$ python3 -q
>>> import numpy as np
>>> import numpy.linalg as la
>>> np.set_printoptions(precision=2, suppress=True, linewidth=200, floatmode="fixed")
>>> rng = np.random.default_rng(257)
>>> data = rng.normal(size=(22, 6)) + 20 * np.array([-8, -2, 0, 2, 3, 0])
>>> print(data)
[[-159.62  -41.09   -0.38   41.84   61.28    0.32]
 [-159.32  -41.03   -0.63   39.46   59.26   -0.39]
 [-160.20  -41.62   -0.74   39.67   59.78    0.94]
 [-160.55  -40.06    0.26   40.35   60.95   -0.48]
 [-160.44  -40.01   -0.41   41.83   60.11   -2.02]
 [-159.68  -40.44   -0.35   39.78   60.60    2.04]
 [-158.79  -38.75   -0.09   40.25   59.97    0.74]
 [-160.46  -38.70   -0.05   40.79   62.06    0.67]
 [-160.46  -39.33    0.97   40.73   60.22   -0.42]
 [-161.49  -41.09    1.02   38.86   59.46   -0.31]
 [-159.62  -39.22   -0.21   38.37   60.36    1.24]
 [-160.82  -39.92    0.71   40.13   61.39    0.08]
 [-160.16  -42.37   -1.04   39.39   58.99    0.20]
 [-159.53  -40.39    0.48   40.32   60.21   -0.23]
 [-160.68  -39.46    1.55   39.88   61.29    0.73]
 [-159.56  -40.35   -1.56   41.98   59.61   -0.04]
 [-158.09  -38.58    0.25   40.72   59.37    0.75]
 [-160.00  -40.09    0.03   40.08   59.95   -0.95]
 [-160.45  -38.71    0.44   40.21   57.77   -0.61]
 [-160.36  -40.04    0.08   39.85   60.43    0.10]
 [-160.99  -40.52    1.56   41.77   59.43   -2.60]
 [-158.28  -38.75   -0.18   39.42   60.92    0.68]]
>>> Xs = (data - data.mean(axis=0)) / data.std(axis=0)
>>> print(Xs.std(axis=0))
[1.00 1.00 1.00 1.00 1.00 1.00]
>>> print(np.argwhere(np.abs(Xs) > 2))
[[ 4  5]
 [ 5  5]
 [ 7  4]
 [10  3]
 [12  1]
 [15  2]
 [16  0]
 [18  4]
 [20  5]
 [21  0]]
>>> c = la.lstsq(np.delete(Xs, 5, axis=1), Xs[:, 5])[0]
>>> print(round(float(1 - np.var(Xs[:, 5] - np.delete(Xs, 5, axis=1) @ c)), 2))
0.61
>>> c
array([ 0.29,  0.08, -0.27, -0.53,  0.40])
>>> W0 = np.load("m.npy")
>>> print(W0)
[[-0.10  0.30  3.00  0.20  0.20  0.80]
 [-2.40  0.70 -1.10  0.60  1.80 -1.10]
 [ 0.50 -1.90  0.40  0.90  0.70 -1.40]
 [-2.39  0.70 -1.12  0.63  1.79 -1.11]
 [-0.10 -0.70  1.10  0.10  0.10 -0.50]]
>>> la.matrix_rank(W0, rtol=0.1)
np.int64(3)
>>> np.round(la.norm(W0, 2) / la.norm(W0), 2)
np.float64(0.77)
>>> la.cond(W0) > 100
np.True_
>>> np.argsort(-la.norm(W0, axis=0).round(6), kind="stable")[:3]
array([2, 0, 4])
>>> W0.ravel(order="F")
array([-0.10, -2.40,  0.50, -2.39, -0.10,  0.30,  0.70, -1.90,  0.70, -0.70,  3.00, -1.10,  0.40, -1.12,  1.10,  0.20,  0.60,  0.90,  0.63,  0.10,  0.20,  1.80,  0.70,  1.79,  0.10,  0.80, -1.10,
       -1.40, -1.11, -0.50])
>>> W0.reshape(2, -1)
array([[-0.10,  0.30,  3.00,  0.20,  0.20,  0.80, -2.40,  0.70, -1.10,  0.60,  1.80, -1.10,  0.50, -1.90,  0.40],
       [ 0.90,  0.70, -1.40, -2.39,  0.70, -1.12,  0.63,  1.79, -1.11, -0.10, -0.70,  1.10,  0.10,  0.10, -0.50]])
>>> W0.reshape(-1, 2)
array([[-0.10,  0.30],
       [ 3.00,  0.20],
       [ 0.20,  0.80],
       [-2.40,  0.70],
       [-1.10,  0.60],
       [ 1.80, -1.10],
       [ 0.50, -1.90],
       [ 0.40,  0.90],
       [ 0.70, -1.40],
       [-2.39,  0.70],
       [-1.12,  0.63],
       [ 1.79, -1.11],
       [-0.10, -0.70],
       [ 1.10,  0.10],
       [ 0.10, -0.50]])
>>> blk = W0.reshape(5, 2, -1)
>>> blk.shape
(5, 2, 3)
>>> blk[:, 0]
array([[-0.10,  0.30,  3.00],
       [-2.40,  0.70, -1.10],
       [ 0.50, -1.90,  0.40],
       [-2.39,  0.70, -1.12],
       [-0.10, -0.70,  1.10]])
>>> np.einsum("ihd,ihd->ih", blk, blk)
array([[9.10, 0.72],
       [7.46, 4.81],
       [4.02, 3.26],
       [7.46, 4.83],
       [1.71, 0.27]])
>>> blk.transpose(1, 0, 2)
array([[[-0.10,  0.30,  3.00],
        [-2.40,  0.70, -1.10],
        [ 0.50, -1.90,  0.40],
        [-2.39,  0.70, -1.12],
        [-0.10, -0.70,  1.10]],

       [[ 0.20,  0.20,  0.80],
        [ 0.60,  1.80, -1.10],
        [ 0.90,  0.70, -1.40],
        [ 0.63,  1.79, -1.11],
        [ 0.10,  0.10, -0.50]]])
>>> np.swapaxes(blk, 1, 2)[1]
array([[-2.40,  0.60],
       [ 0.70,  1.80],
       [-1.10, -1.10]])
